% python3 -q
>>> import numpy as np
>>> np.set_printoptions(precision=3, suppress=True, linewidth=120, sign=" ")
>>> feats = np.loadtxt("arr.csv", delimiter=",")
>>> feats
array([[ 0.309, -0.951,  0.   ],
       [ 0.951,  0.309,  0.   ],
       [ 0.   ,  0.   ,  1.   ]])
>>> # columns are unit length and at right angles
>>> (feats != 0).astype(int)
array([[ 1,  1,  0],
       [ 1,  1,  0],
       [ 0,  0,  1]])
>>> np.sort(np.linalg.eigvals(feats).real)
array([ 0.309,  0.309,  1.   ])
>>> (np.linalg.matrix_power((feats != 0) + (feats.T != 0) + np.eye(3), 3) > 0).astype(int)
array([[ 1,  1,  0],
       [ 1,  1,  0],
       [ 0,  0,  1]])
>>> np.flatnonzero(np.linalg.matrix_power((feats != 0) + (feats.T != 0) + np.eye(3), 3)[0])
array([ 0,  1])
>>> W0 = np.loadtxt("data.csv", delimiter=",")
>>> W0
array([[ 3., -3.,  3., -3.],
       [-1.,  2., -1.,  2.],
       [ 3., -3.,  3., -3.],
       [-1.,  2., -1.,  2.]])
>>> # rows 0 and 2 are equal
>>> np.allclose(W0, W0.T)
False
>>> (W0 + W0.T) / 2
array([[ 3., -2.,  3., -2.],
       [-2.,  2., -2.,  2.],
       [ 3., -2.,  3., -2.],
       [-2.,  2., -2.,  2.]])
>>> U, sigma, vt = np.linalg.svd(W0)
>>> vecs = vt[:(sigma > 1e-8).sum()]
>>> rng = np.random.default_rng(33799)
>>> x0 = W0[1] + 5 * W0[0] + rng.integers(2) * np.eye(4)[0]
>>> x0
array([ 14., -13.,  14., -13.])
>>> np.linalg.matrix_rank(np.vstack([W0, x0]))
np.int64(2)
>>> round(float(np.linalg.norm(x0 - vecs.T @ vecs @ x0)), 3)
0.0
>>> np.diag(vecs.T @ vecs)
array([ 0.5,  0.5,  0.5,  0.5])
>>> arr = np.load("run17.npy")
>>> arr
array([[ 1.  ,  0.5 ,  0.25],
       [ 0.5 ,  1.  ,  0.5 ],
       [ 0.25,  0.5 ,  1.  ]])
>>> # equal to its transpose
>>> u, r1 = arr[1], arr[0]
>>> u @ u
np.float64(1.5)
>>> u @ r1
np.float64(1.125)
>>> pr = (u @ r1) / (u @ u) * u
>>> pr
array([ 0.375,  0.75 ,  0.375])
>>> np.linalg.matrix_rank(np.outer(u, r1))
np.int64(1)
>>> np.outer(u, r1)
array([[ 0.5  ,  0.25 ,  0.125],
       [ 1.   ,  0.5  ,  0.25 ],
       [ 0.5  ,  0.25 ,  0.125]])
>>> round(float(np.linalg.norm(u + r1) ** 2 + np.linalg.norm(u - r1) ** 2), 3)
5.625
>>> low = np.linalg.cholesky(arr)
>>> np.diag(low) ** 2
array([ 1.  ,  0.75,  0.75])
>>> arr / np.sqrt(np.outer(np.diag(arr), np.diag(arr)))
array([[ 1.  ,  0.5 ,  0.25],
       [ 0.5 ,  1.  ,  0.5 ],
       [ 0.25,  0.5 ,  1.  ]])
>>> low
array([[ 1.   ,  0.   ,  0.   ],
       [ 0.5  ,  0.866,  0.   ],
       [ 0.25 ,  0.433,  0.866]])
>>> mat = np.array([[0, 14, 0, 2],
...     [0, 0, 0, 0],
...     [0, 0, 0, 0],
...     [2, 14, 12, 12],
...     [0, 0, 5, 4],
...     [0, 0, 0, 0],
...     [0, 18, 0, 2],
...     [0, 0, 0, 0],
...     [0, 0, 0, 0],
...     [0, 0, 0, 0],
...     [0, 0, 0, 0],
...     [0, 0, 0, 0],
...     [1, 13, 11, 11],
...     [4, 11, 9, 11]])
>>> mat[9] @ mat[1]
np.int64(0)
>>> np.linalg.norm(mat, axis=1).argmax()
np.int64(3)
>>> Y = np.c_[mat[:, :3] @ np.array([[4, 2, -7], [-1, 5, 4], [8, -1, 1]]), np.array([0, 1, 0, 1, 1, 1, 0, 2, 2, 1, 0, 2, 2, 0])]
>>> Y
array([[-14,  70,  56,   0],
       [  0,   0,   0,   1],
       [  0,   0,   0,   0],
       [ 90,  62,  54,   1],
       [ 40,  -5,   5,   1],
       [  0,   0,   0,   1],
       [-18,  90,  72,   0],
       [  0,   0,   0,   2],
       [  0,   0,   0,   2],
       [  0,   0,   0,   1],
       [  0,   0,   0,   0],
       [  0,   0,   0,   2],
       [ 79,  56,  56,   2],
       [ 77,  54,  25,   0]])
>>> np.linalg.matrix_rank(Y)
np.int64(4)
>>> np.linalg.norm(np.linalg.qr(mat)[0].T @ Y, axis=0) ** 2 / ((Y ** 2).sum(axis=0) + 1e-12)
array([ 1.  ,  1.  ,  1.  ,  0.28])
>>> Q, r_ = np.linalg.qr(Y)
>>> np.round(abs(r_[0, 0]), 3), round(np.linalg.norm(Y[:, 0]), 3)
(np.float64(149.633), np.float64(149.633))
>>> np.round(Q.T @ Q, 3) + 0
array([[ 1.,  0.,  0.,  0.],
       [ 0.,  1.,  0.,  0.],
       [ 0.,  0.,  1.,  0.],
       [ 0.,  0.,  0.,  1.]])
>>> cen = mat - mat.mean(axis=0)
>>> U, sigma, vt = np.linalg.svd(cen, full_matrices=False)
>>> np.abs(vt[0]).argmax()
np.int64(1)
>>> np.searchsorted(np.cumsum(sigma ** 2) / (sigma ** 2).sum(), 0.9) + 1
np.int64(2)
>>> vt[0] * np.sign(vt[0, np.abs(vt[0]).argmax()])
array([ 0.092,  0.751,  0.435,  0.488])
>>> np.abs(U[:, 0]).argmax()
np.int64(3)
>>> (np.sign(U[:, 0]) == np.sign(U[0, 0])).astype(int)
array([ 1,  0,  0,  1,  0,  0,  1,  0,  0,  0,  0,  0,  1,  1])
>>> round((sigma ** 2).sum() ** 2 / (sigma ** 4).sum(), 3)
np.float64(1.489)
>>> np.abs(vt[-1])
array([ 0.454,  0.084,  0.544,  0.701])
>>> lab = mat[:, 3] > np.median(mat[:, 3])
>>> u = mat[lab].mean(axis=0) - mat[~lab].mean(axis=0)
>>> round((((mat - mat.mean(axis=0)) @ u > 0) == lab).mean(), 3)
np.float64(0.929)
>>> np.argsort(-np.abs(u).round(6), kind="stable")
array([ 1,  3,  2,  0])
>>> ((mat - mat.mean(axis=0)) @ u > 0).astype(int)
array([ 1,  0,  0,  1,  0,  0,  1,  0,  0,  0,  0,  0,  1,  1])
>>> F = np.load("mat.npy")
>>> F
array([[ 1.   ,  0.   ,  0.   ,  0.   ,  0.   ,  0.   ,  0.   ,  0.   ],
       [ 0.   ,  1.   ,  0.   ,  0.   ,  0.   ,  0.   ,  0.   ,  0.   ],
       [ 0.   ,  0.   ,  1.   ,  0.   ,  0.   ,  0.   ,  0.   ,  0.   ],
       [ 0.   ,  0.   ,  0.   ,  1.   ,  0.   ,  0.   ,  0.   ,  0.   ],
       [ 0.   ,  0.   ,  0.   ,  0.   , -0.707,  0.   ,  0.   , -0.707],
       [ 0.   ,  0.   ,  0.   ,  0.   ,  0.   ,  1.   ,  0.   ,  0.   ],
       [ 0.   ,  0.   ,  0.   ,  0.   ,  0.   ,  0.   ,  1.   ,  0.   ],
       [ 0.   ,  0.   ,  0.   ,  0.   ,  0.707,  0.   ,  0.   , -0.707]])
>>> x0 = np.array([6, 8, 5, -5, 7, -5, -9, -9])
>>> y = F @ x0
>>> y
array([ 6.   ,  8.   ,  5.   , -5.   ,  1.414, -5.   , -9.   , 11.314])
>>> np.linalg.solve(F, y)
array([ 6.,  8.,  5., -5.,  7., -5., -9., -9.])
>>> np.linalg.solve(F, 4 * y)
array([ 24.,  32.,  20., -20.,  28., -20., -36., -36.])
>>> Y = F / np.sqrt((F ** 2).mean(axis=1, keepdims=True))
>>> np.round(F - F.mean(axis=1, keepdims=True), 3) + 0
array([[ 0.875, -0.125, -0.125, -0.125, -0.125, -0.125, -0.125, -0.125],
       [-0.125,  0.875, -0.125, -0.125, -0.125, -0.125, -0.125, -0.125],
       [-0.125, -0.125,  0.875, -0.125, -0.125, -0.125, -0.125, -0.125],
       [-0.125, -0.125, -0.125,  0.875, -0.125, -0.125, -0.125, -0.125],
       [ 0.177,  0.177,  0.177,  0.177, -0.53 ,  0.177,  0.177, -0.53 ],
       [-0.125, -0.125, -0.125, -0.125, -0.125,  0.875, -0.125, -0.125],
       [-0.125, -0.125, -0.125, -0.125, -0.125, -0.125,  0.875, -0.125],
       [ 0.   ,  0.   ,  0.   ,  0.   ,  0.707,  0.   ,  0.   , -0.707]])
>>> np.linalg.matrix_rank(F - F.mean(axis=1, keepdims=True))
np.int64(7)
>>> x0 = np.array([1, 0, 2, 1, 0, -2, -2, -2])
>>> np.round(np.linalg.det(F), 3)
np.float64(1.0)
>>> np.round(F.T @ (F @ x0), 3) + 0
array([ 1.,  0.,  2.,  1.,  0., -2., -2., -2.])
>>> K = np.load("out12.npy")
>>> K
array([[-0.212,  0.846,  3.084, -8.038,  5.687,  7.258, -2.692],
       [ 1.114,  3.6  ,  4.566, -5.631,  4.107,  7.273, -2.08 ],
       [-5.032,  3.243, -4.581,  1.162, -2.358, -5.586, -8.031],
       [ 1.994,  2.565,  5.296, -5.514,  5.235,  6.839, -1.692],
       [-4.841,  4.406, -4.502,  1.571, -2.057, -4.991, -7.241],
       [-5.388,  4.614, -4.238,  2.451, -1.315, -7.101, -7.514],
       [ 2.28 ,  1.184,  3.776, -7.312,  2.997,  7.464, -4.527],
       [-4.395,  5.024, -5.4  ,  1.958, -2.288, -6.698, -6.66 ],
       [-4.235,  5.62 , -4.522,  0.456, -0.67 , -7.597, -8.103],
       [-2.217,  3.998, -5.412,  3.942, -1.24 , -6.436, -7.225],
       [-4.792,  2.998, -4.388,  1.973, -0.749, -7.551, -9.122],
       [-3.431,  4.33 , -4.021,  1.601, -2.669, -6.687, -7.459],
       [ 1.418,  1.692,  4.395, -6.372,  5.714,  6.489, -3.438],
       [-4.843,  4.707, -4.519, -0.555, -2.998, -5.135, -8.352],
       [ 1.13 ,  3.125,  2.685, -5.316,  5.264,  6.784, -2.363],
       [-5.457,  3.497, -5.937,  1.914, -0.263, -7.51 , -9.985],
       [-4.077,  2.93 , -5.542,  2.714, -1.78 , -7.33 , -6.495],
       [-3.922,  7.019, -3.723,  1.701, -0.726, -6.447, -7.835],
       [-6.771,  3.624, -5.71 ,  0.688, -1.039, -4.548, -7.353],
       [ 0.463,  3.526,  3.152, -5.905,  4.761,  5.416, -1.446],
       [-4.396,  5.836, -5.117,  3.448, -1.4  , -5.747, -7.434],
       [-4.369,  5.498, -4.701,  3.716, -4.016, -6.118, -7.847],
       [-5.671,  4.588, -2.984,  2.27 , -1.39 , -5.951, -7.782],
       [-6.305,  3.926, -4.993,  2.808, -2.041, -6.024, -7.548],
       [-3.269,  5.099, -7.211,  2.097, -0.016, -6.802, -8.941],
       [ 0.785,  1.549,  2.87 , -6.596,  4.184,  8.509, -2.27 ],
       [-5.239,  5.456, -4.979,  2.199, -2.945, -6.659, -6.864],
       [ 0.894,  2.759,  4.353, -6.455,  4.489,  5.894, -4.434],
       [-7.079,  6.999, -3.383,  2.495, -0.994, -3.918, -5.282],
       [-4.807,  5.5  , -2.761,  2.867, -1.177, -6.539, -6.881],
       [ 1.311,  1.941,  5.146, -6.822,  4.418,  7.436, -4.621],
       [-4.818,  2.388, -4.099,  2.279, -1.602, -6.553, -8.29 ],
       [-3.699,  2.989, -5.426, -0.246, -1.147, -4.946, -6.637],
       [ 1.033,  3.218,  3.891, -5.218,  2.538,  7.168, -4.723],
       [-0.438,  2.783,  3.021, -5.955,  3.961,  7.289, -4.354],
       [-4.449,  4.028, -5.304,  1.436, -0.882, -8.53 , -8.056],
       [ 3.147,  2.375,  4.652, -7.083,  1.368,  5.89 , -3.151],
       [ 2.639,  2.529,  3.652, -8.137,  5.443,  6.066, -6.261],
       [-6.52 ,  2.429, -4.485,  2.32 , -1.569, -3.984, -8.631],
       [-5.169,  4.672, -4.112,  2.19 , -1.725, -8.028, -6.429],
       [-5.751,  2.772, -3.594,  2.971, -1.983, -5.493, -7.602]])
>>> x0 = np.array([-2, 4, 0, 2, 5, -4, -4])
>>> y = K @ x0
>>> np.round(np.linalg.solve(K.T @ K, K.T @ y), 3) + 0
array([-2.,  4.,  0.,  2.,  5., -4., -4.])
>>> np.round(np.linalg.lstsq(K, y)[0], 3) + 0
array([-2.,  4.,  0.,  2.,  5., -4., -4.])
>>> try:
...     np.linalg.solve(K, y)
... except np.linalg.LinAlgError as e:
...     print(e)
... 
Last 2 dimensions of the array must be square
>>> y = y + 0.02 * rng.normal(size=41)
>>> y
array([ -2.11 ,   0.686,  68.063,   0.808,  69.076,  86.013, -11.215,  74.792,  91.335,  76.757,  88.424,  70.621,
         7.569,  66.314,   8.261,  97.392,  71.716,  92.818,  71.782,   9.335,  84.779,  73.924,  82.217,  77.976,
        94.008, -12.6  ,  76.072,  12.923,  78.993,  85.124,   2.306,  75.114,  59.454,   3.25 ,   8.161,  89.809,
       -15.066,  16.555,  69.975,  82.608,  70.962])
>>> b, *_ = np.linalg.lstsq(K, y)
>>> round(float(np.linalg.norm(y - K @ b)), 3)
0.108
>>> [round(float(np.linalg.norm(np.linalg.solve(K.T @ K + lam * np.eye(7), K.T @ y))), 2) for lam in (0, 1, 10, 100)]
[9.0, 8.9, 8.21, 6.58]
>>> b.round()
array([-2.,  4., -0.,  2.,  5., -4., -4.])
